$ ipython --no-banner

In [1]: import numpy as np

In [2]: np.set_printoptions(suppress=True, linewidth=200)

In [3]: rd = lambda a: np.round(a, 2) + 0

In [4]: A = np.cumsum(np.array([[4, 4, 2],
   ...:     [0, 3, 1],
   ...:     [5, 0, 0],
   ...:     [0, 4, 4],
   ...:     [1, 2, 5],
   ...:     [1, 1, 4],
   ...:     [5, 0, 4],
   ...:     [2, 4, 0],
   ...:     [3, 5, 5],
   ...:     [4, 4, 2],
   ...:     [1, 1, 1],
   ...:     [5, 4, 2],
   ...:     [5, 0, 2]]), axis=0)

In [5]: print(A)
[[ 4  4  2]
 [ 4  7  3]
 [ 9  7  3]
 [ 9 11  7]
 [10 13 12]
 [11 14 16]
 [16 14 20]
 [18 18 20]
 [21 23 25]
 [25 27 27]
 [26 28 28]
 [31 32 30]
 [36 32 32]]

In [6]: out = np.c_[A[:, :2] @ np.array([[4, -1], [1, -2]]), np.array([-1, 1, 1, 2, 1, -1, 1, -1, 1, -2, -1, 1, -1])]

In [7]: print(out)
[[  20  -12   -1]
 [  23  -18    1]
 [  43  -23    1]
 [  47  -31    2]
 [  53  -36    1]
 [  58  -39   -1]
 [  78  -44    1]
 [  90  -54   -1]
 [ 107  -67    1]
 [ 127  -79   -2]
 [ 132  -82   -1]
 [ 156  -95    1]
 [ 176 -100   -1]]

In [8]: print(rd(np.linalg.norm(out - A @ np.linalg.lstsq(A, out)[0], axis=0)))
[0.   0.   4.14]

In [9]: print(rd(np.linalg.lstsq(A, out[:, 0])[0]))
[4. 1. 0.]

In [10]: print(np.linalg.matrix_rank(out))
3

In [11]: Z = A[[1, 9]].astype(float)

In [12]: for _ in range(6):
    ...:     lab = np.linalg.norm(A[:, None] - Z, axis=-1).argmin(axis=1)
    ...:     Z = np.array([A[lab == j].mean(axis=0) for j in range(2)])
    ...: 

In [13]: print(lab)
[0 0 0 0 0 0 1 1 1 1 1 1 1]

In [14]: print(np.abs(Z[1] - Z[0]).argmax())
2

In [15]: print(np.bincount(lab))
[6 7]

In [16]: Ac = A - A.mean(axis=0)

In [17]: evecs = np.linalg.svd(Ac)[2][:1]

In [18]: out = Ac - Ac @ evecs.T @ evecs

In [19]: print(rd(np.linalg.norm(out) / np.linalg.norm(Ac)))
0.15

In [20]: print(rd(np.diag(evecs.T @ evecs)))
[0.33 0.3  0.37]

In [21]: print(rd(out.std(axis=0)))
[1.58 1.22 1.74]

In [22]: print(rd((Ac @ evecs.T).std(axis=0)))
[17.01]

In [23]: proj = A @ np.linalg.solve(A.T @ A, A.T)

In [24]: print(np.allclose(proj @ proj, proj))
True

In [25]: print(rd(proj @ A[:, 2]))
[ 2.  3.  3.  7. 12. 16. 20. 20. 25. 27. 28. 30. 32.]

In [26]: print(rd(np.trace(proj)))
3.0

In [27]: W = np.array([[0, -5], [-5, -6], [-4, 8]])

In [28]: coef = np.array([1, 2])

In [29]: H = np.maximum(A @ W + coef, 0)

In [30]: print(np.linalg.matrix_rank(H))
0

In [31]: print((H > 0).mean(axis=0))
[0. 0.]

In [32]: Z = np.array([[-9, 7, -1], [6, 1, -2]])

In [33]: print((H @ Z).round(6).argmax(axis=1))
[0 0 0 0 0 0 0 0 0 0 0 0 0]

In [34]: W0 = np.load("layer9.npy")

In [35]: print(W0)
[[1 0 4]
 [0 5 3]
 [0 0 4]]

In [36]: # triangular

In [37]: vec = np.array([1, 0, 3])

In [38]: h = np.maximum(W0 @ vec, 0)

In [39]: print(W0 * (h > 1e-9)[:, None])
[[1 0 4]
 [0 5 3]
 [0 0 4]]

In [40]: print(rd(np.tanh(W0 @ vec)))
[1. 1. 1.]

In [41]: print(np.flatnonzero(h > 1e-9))
[0 1 2]

In [42]: print(W0.T @ h)
[ 13  45 127]

In [43]: print(np.maximum(W0 @ (3 * vec), 0))
[39 27 36]

In [44]: print(W0.shape)
(3, 3)

In [45]: print(np.count_nonzero(W0))
5

In [46]: print(W0.sum(axis=1))
[5 8 4]

In [47]: print(np.unravel_index(np.abs(W0).argmax(), W0.shape))
(np.int64(1), np.int64(1))

In [48]: W0[3]
Traceback (most recent call last):
  Cell In[48], line 1
    W0[3]
IndexError: index 3 is out of bounds for axis 0 with size 3


In [49]: print(rd(np.linalg.svd(W0, compute_uv=False)))
[7.09 4.03 0.7 ]

In [50]: print(rd(np.linalg.norm(W0)))
8.19

In [51]: print(W0 - W0[0])
[[ 0  0  0]
 [-1  5 -1]
 [-1  0  0]]

In [52]: print(np.diff(W0, axis=0))
[[-1  5 -1]
 [ 0 -5  1]]

In [53]: print(W0.sum(axis=0))
[ 1  5 11]

In [54]: K = np.load("out0.npy")

In [55]: print(K)
[[-1  0 -2  1]
 [-1  0 -2  1]
 [ 0  1 -1  2]]

In [56]: print(rd(np.linalg.norm(K)))
4.24

In [57]: print(rd(np.linalg.svd(K, compute_uv=False)))
[3.92 1.61 0.  ]

In [58]: print(np.abs(K).max())
2

In [59]: np.linalg.rank(K)
Traceback (most recent call last):
  Cell In[59], line 1
    np.linalg.rank(K)
AttributeError: module 'numpy.linalg' has no attribute 'rank'


In [60]: print(np.diff(K, axis=0))
[[0 0 0 0]
 [1 1 1 1]]

In [61]: print(K.sum(axis=0))
[-2  1 -5  4]

In [62]: U, sig, VT = np.linalg.svd(K)

In [63]: evecs = VT[:(sig > 1e-8).sum()]

In [64]: rng = np.random.default_rng(20)

In [65]: vec = K[2] + -1 * K[1] + rng.integers(2) * np.eye(4)[1]

In [66]: print(vec)
[1. 2. 1. 1.]

In [67]: print(np.allclose(evecs.T @ evecs @ vec, vec))
False

In [68]: print(rd(np.linalg.norm(vec - evecs.T @ evecs @ vec)))
0.84

In [69]: print(rd(np.diag(evecs.T @ evecs)))
[0.3 0.3 0.7 0.7]

In [70]: out = np.array([[-2, 4, -4], [3, 2, -3]])

In [71]: Z = np.kron(out, K)

In [72]: print(np.linalg.matrix_rank(Z))
4

In [73]: print(Z.shape)
(6, 12)

In [74]: print(Z)
[[ 2  0  4 -2 -4  0 -8  4  4  0  8 -4]
 [ 2  0  4 -2 -4  0 -8  4  4  0  8 -4]
 [ 0 -2  2 -4  0  4 -4  8  0 -4  4 -8]
 [-3  0 -6  3 -2  0 -4  2  3  0  6 -3]
 [-3  0 -6  3 -2  0 -4  2  3  0  6 -3]
 [ 0  3 -3  6  0  2 -2  4  0 -3  3 -6]]

In [75]: print(rd(np.linalg.norm(Z, 2)), rd(np.linalg.norm(out, 2) * np.linalg.norm(K, 2)))
26.23 26.23

In [76]: u, r1 = A[8], A[9]

In [77]: print(u @ u)
1595

In [78]: print(u @ r1)
1821

In [79]: pr = (u @ r1) / (u @ u) * u

In [80]: print(np.outer(u, r1))
[[525 567 567]
 [575 621 621]
 [625 675 675]]

In [81]: print(rd((r1 - pr) @ u))
0.0

In [82]: U, sig, VT = np.linalg.svd(K)

In [83]: print(np.argmax(sig[:-1] / (sig[1:] + 1e-6)) + 1)
2

In [84]: print(rd(sig))
[3.92 1.61 0.  ]

In [85]: out = U[:, :2] @ np.diag(sig[:2]) @ VT[:2]

In [86]: print(rd(out))
[[-1.  0. -2.  1.]
 [-1.  0. -2.  1.]
 [ 0.  1. -1.  2.]]

In [87]: feats = np.load("mat.npy")

In [88]: print(feats)
[[-2.58  3.07  2.39 -2.95]
 [ 9.14 -8.66 -6.2   8.75]]

In [89]: blk = np.stack([feats, 4 * feats, feats[::-1]])

In [90]: print(blk.shape)
(3, 2, 4)

In [91]: print(np.linalg.matrix_rank(blk.reshape(3, -1)))
2

In [92]: print(np.linalg.matrix_rank(blk))
[2 2 2]

In [93]: print(np.linalg.cond(feats) > 100)
False

In [94]: print(np.linalg.matrix_rank(feats, rtol=0.1))
1

In [95]: print(rd(np.linalg.norm(feats, 2) / np.linalg.norm(feats)))
1.0

In [96]: out = feats / np.sqrt((feats ** 2).mean(axis=1, keepdims=True))

In [97]: print(np.linalg.matrix_rank(feats - feats.mean(axis=1, keepdims=True)))
2

In [98]: print(rd(np.linalg.norm(out, axis=1)))
[2. 2.]

In [99]: print(rd(feats - feats.mean(axis=1, keepdims=True)))
[[-2.56  3.09  2.41 -2.93]
 [ 8.38 -9.42 -6.96  7.99]]

In [100]: print(rd(out[0]))
[-0.93  1.11  0.87 -1.07]

In [101]: def softmax(z):
     ...:     e = np.exp(z - z.max(axis=-1, keepdims=True))
     ...:     return e / e.sum(axis=-1, keepdims=True)
     ...: 

In [102]: print(rd(softmax(feats[1] + 3)))
[0.6 0.  0.  0.4]

In [103]: print(rd(softmax(feats).sum(axis=1)))
[1. 1.]

In [104]: scores = feats @ feats.T / np.sqrt(4)

In [105]: print(rd(softmax(scores + np.triu(np.full(scores.shape, -np.inf), 1))))
[[1. 0.]
 [0. 1.]]

In [106]: print(softmax(scores)[1] @ feats)
[ 9.14 -8.66 -6.2   8.75]

In [107]: W = np.array([[-2, -3], [1, 2], [0, -3], [2, 3]])

In [108]: coef = np.array([3, 1])

In [109]: H = np.maximum(feats @ W + coef, 0)

In [110]: print((H > 0).mean(axis=0))
[0.5 0.5]

In [111]: print(rd(H))
[[5.33 0.  ]
 [0.   1.11]]

In [112]: Z = np.array([[-9, -2], [0, 3]])

In [113]: print(rd(H @ Z))
[[-47.97 -10.66]
 [  0.     3.33]]

In [114]: print((H @ Z).round(6).argmax(axis=1))
[1 1]

In [115]: print(W @ Z)
[[ 18  -5]
 [ -9   4]
 [  0  -9]
 [-18   5]]

In [116]: arr = np.loadtxt("x.csv", delimiter=",")

In [117]: print(rd(arr))
[[ 0.43  0.89  0.34  0.41]
 [ 0.89  2.52 -0.05  0.31]
 [ 0.34 -0.05  1.16  0.99]
 [ 0.41  0.31  0.99  0.89]]

In [118]: # null space of dimension 2

In [119]: U, sig, VT = np.linalg.svd(arr)

In [120]: evecs = VT[:(sig > 1e-8).sum()]

In [121]: vec = arr[1] + -2 * arr[3] + rng.integers(2) * np.eye(4)[1]

In [122]: print(rd(vec))
[ 0.06  1.89 -2.03 -1.47]

In [123]: print(np.allclose(evecs.T @ evecs @ vec, vec))
True

In [124]: print(np.linalg.matrix_rank(np.vstack([arr, vec])))
2

In [125]: print(rd(np.linalg.norm(vec - evecs.T @ evecs @ vec)))
0.0

In [126]: print(rd(evecs.T @ evecs))
[[ 0.14  0.29  0.13  0.15]
 [ 0.29  0.89 -0.11  0.03]
 [ 0.13 -0.11  0.56  0.47]
 [ 0.15  0.03  0.47  0.4 ]]

In [127]: rk = np.linalg.matrix_rank(arr)

In [128]: print(rk)
2

In [129]: ns = np.linalg.svd(arr)[2][rk:].T

In [130]: print([int(np.linalg.matrix_rank(arr[:, :j + 1])) for j in range(4)])
[1, 2, 2, 2]

In [131]: print([int(np.linalg.matrix_rank(arr[:i])) for i in range(1, len(arr) + 1)])
[1, 2, 2, 2]

In [132]: print([int(np.linalg.matrix_rank(np.delete(arr, i, axis=0))) for i in range(4)])
[2, 2, 2, 2]

In [133]: print(ns.shape)
(4, 2)

In [134]: print(rd(arr @ ns))
[[0. 0.]
 [0. 0.]
 [0. 0.]
 [0. 0.]]

In [135]: print(np.linalg.matrix_rank(arr.T @ arr), np.linalg.matrix_rank(arr @ arr.T))
2 2

In [136]: lab = rng.permutation(4)

In [137]: print(lab)
[0 3 1 2]

In [138]: out = arr[lab][:, lab]

In [139]: print(rd(np.sort(np.abs(np.linalg.eigvals(out)))))
[0. 0. 2. 3.]

In [140]: print(np.allclose(out, arr))
False

In [141]: print(rd(np.linalg.det(out)), rd(np.linalg.det(arr[lab])))
0.0 0.0

In [142]: print(rd(out))
[[ 0.43  0.41  0.89  0.34]
 [ 0.41  0.89  0.31  0.99]
 [ 0.89  0.31  2.52 -0.05]
 [ 0.34  0.99 -0.05  1.16]]

In [143]: ev, evecs = np.linalg.eigvalsh(arr)
Traceback (most recent call last):
  Cell In[143], line 1
    ev, evecs = np.linalg.eigvalsh(arr)
ValueError: too many values to unpack (expected 2)


In [144]: ev, evecs = np.linalg.eigh(arr)

In [145]: print((ev > 1e-8).sum(), (ev < -1e-8).sum())
2 0

In [146]: print(rd(np.linalg.eigvalsh(arr + 2 * np.eye(4))))
[2. 2. 4. 5.]

In [147]: print(rd(np.abs(evecs[:, -1])))
[0.37 0.86 0.2  0.3 ]

In [148]: m1 = np.load("block12.npy")

In [149]: print(m1)
[[ 7.43  1.32  9.44]
 [11.42  0.31  9.75]
 [10.72  1.22  9.33]
 [ 9.73 -1.38 11.12]
 [10.82 -1.49  9.35]
 [ 9.21  0.39 11.16]
 [ 8.99 -1.04  8.31]
 [ 8.88  0.15  9.51]
 [ 8.95  0.2  10.76]
 [ 9.86  0.18  9.69]
 [11.66 -0.29  9.84]
 [ 8.41 -0.6   9.12]
 [ 8.43  1.58  8.02]
 [ 9.1  -0.13  9.14]
 [ 9.55 -0.57 11.04]
 [11.07  0.85  9.51]
 [10.85  0.82 10.71]]

In [150]: u, r1 = m1[10], m1[3]

In [151]: print(rd(u @ u))
232.87

In [152]: pr = (u @ r1) / (u @ u) * u

In [153]: print(rd((r1 - pr) @ u))
0.0

In [154]: print(rd(np.linalg.norm(u + r1) ** 2 + np.linalg.norm(u - r1) ** 2))
906.19

In [155]: print(np.linalg.matrix_rank(np.outer(u, r1)))
1

In [156]: print(rd(pr))
[11.18 -0.28  9.43]

In [157]: print(rd(np.outer(u, r1)))
[[113.45 -16.09 129.66]
 [ -2.82   0.4   -3.22]
 [ 95.74 -13.58 109.42]]

In [158]: print(rd(r1 - pr))
[-1.45 -1.1   1.69]

In [159]: t = np.radians(72)

In [160]: R = np.eye(3)

In [161]: R[0, 0] = R[2, 2] = np.cos(t)

In [162]: R[0, 2], R[2, 0] = -np.sin(t), np.sin(t)

In [163]: print(rd(R))
[[ 0.31  0.   -0.95]
 [ 0.    1.    0.  ]
 [ 0.95  0.    0.31]]

In [164]: out = m1 @ R.T

In [165]: print(np.allclose(np.linalg.norm(m1, axis=1), np.linalg.norm(out, axis=1)))
True

In [166]: print(rd(np.linalg.det(R[::-1])))
-1.0

In [167]: print(rd(np.linalg.det(2 * R)), rd(np.linalg.det(R)))
8.0 1.0

In [168]: print(rd(np.linalg.eigvals(R)))
[0.31+0.95j 0.31-0.95j 1.  +0.j  ]

In [169]: print(rd(np.poly(R)))
[ 1.   -1.62  1.62 -1.  ]

In [170]: mat = np.load("w.npy")

In [171]: print(mat)
[[-8. -2. -1.]
 [ 0. -1.  1.]
 [ 0.  1. -3.]]

In [172]: print(rd(np.linalg.eigvals(mat).sum().real))
-12.0

In [173]: print(rd(np.linalg.det(2 * mat)), rd(np.linalg.det(mat)))
-128.0 -16.0

In [174]: print(rd(np.linalg.det(mat.T)))
-16.0

In [175]: print(np.kron(np.eye(2, dtype=int), mat))
[[-8. -2. -1. -0. -0. -0.]
 [ 0. -1.  1.  0. -0.  0.]
 [ 0.  1. -3.  0.  0. -0.]
 [-0. -0. -0. -8. -2. -1.]
 [ 0. -0.  0.  0. -1.  1.]
 [ 0.  0. -0.  0.  1. -3.]]

In [176]: print(np.einsum("ij,ji->", mat, mat))
76.0

In [177]: print(rd(np.linalg.det(mat[::-1])))
16.0

In [178]: out = np.linalg.inv(mat)

In [179]: print(rd(np.linalg.slogdet(mat)[0]))
-1.0

In [180]: print(rd(np.linalg.inv(out)))
[[-8. -2. -1.]
 [ 0. -1.  1.]
 [ 0.  1. -3.]]

In [181]: print(rd(np.linalg.det(mat) * np.linalg.det(out)))
1.0

In [182]: O, R = np.linalg.qr(mat)

In [183]: print(rd(O @ R))
[[-8. -2. -1.]
 [ 0. -1.  1.]
 [ 0.  1. -3.]]

In [184]: print(np.allclose(R.T @ R, mat.T @ mat))
True

In [185]: Z = np.sign(np.array([[5, -6, 6], [6, -7, 2], [-9, -1, 3]]))

In [186]: out = (np.tril(Z, -1) + np.eye(3)) @ (np.triu(Z, 1) + np.eye(3))

In [187]: ev = np.array([2, 3, 0])

In [188]: F = np.rint(out * ev @ np.linalg.inv(out)) + 0

In [189]: print(F)
[[ 3. -2. -1.]
 [ 0. -2. -4.]
 [ 0.  2.  4.]]

In [190]: # rank 2

In [191]: print(rd(np.linalg.norm(F, 2)))
6.65

In [192]: U, sig, VT = np.linalg.svd(F)

In [193]: print(rd(sig))
[6.65 3.13 0.  ]

In [194]: print(np.argmax(sig[:-1] / (sig[1:] + 1e-6)) + 1)
2

In [195]: out = U[:, :2] @ np.diag(sig[:2]) @ VT[:2]

In [196]: print(rd(np.abs(F - out).max()))
0.0

In [197]: print(rd(np.linalg.norm(F - out, 2)), rd(sig[2]))
0.0 0.0

In [198]: print(rd(np.linalg.norm(F - out) / np.linalg.norm(F)))
0.0

In [199]: print(rd(out))
[[ 3. -2. -1.]
 [ 0. -2. -4.]
 [ 0.  2.  4.]]
